$ ipython --no-banner

In [1]: import numpy as np

In [2]: from numpy import linalg as LA

In [3]: np.set_printoptions(precision=1, suppress=True, linewidth=120)

In [4]: arr = np.load("data.npy")

In [5]: arr
Out[5]: 
array([[0, 1, 1, 4, 5, 3],
       [1, 3, 1, 4, 5, 0],
       [1, 2, 3, 4, 3, 4],
       [3, 5, 2, 3, 5, 0],
       [3, 2, 5, 3, 2, 0],
       [1, 1, 3, 0, 2, 3]])

In [6]: x0 = np.array([1, 2, 1, -2, 2, -2])

In [7]: rhs = arr @ x0

In [8]: coef, lr = np.zeros(6), 1 / LA.norm(arr, 2) ** 2

In [9]: for i in range(12):
   ...:     coef -= lr * arr.T @ (arr @ coef - rhs)
   ...:     if i % 2 == 0: print(i, round(LA.norm(arr @ coef - rhs), 1))
   ...: 
0 15.1
2 12.3
4 10.1
6 8.5
8 7.2
10 6.3

In [10]: coef
Out[10]: array([ 1.2,  1.5,  0.5, -0.2,  0.8, -1.4])

In [11]: rng = np.random.default_rng(6358)

In [12]: z = rng.permutation(6)

In [13]: z
Out[13]: array([2, 1, 3, 0, 5, 4])

In [14]: B = arr[z][:, z]

In [15]: B
Out[15]: 
array([[3, 2, 4, 1, 4, 3],
       [1, 3, 4, 1, 0, 5],
       [2, 5, 3, 3, 0, 5],
       [1, 1, 4, 0, 3, 5],
       [3, 1, 0, 1, 3, 2],
       [5, 2, 3, 3, 0, 2]])

In [16]: np.trace(B)
Out[16]: np.int64(14)

In [17]: f = np.array([5, 1, 5, 2, 9, 1])

In [18]: B = arr + np.outer(f, np.eye(6)[2])

In [19]: round(LA.det(B) / LA.det(arr), 1), round(1 + LA.solve(arr, f)[2], 1)
Out[19]: (np.float64(-0.2), np.float64(-0.2))
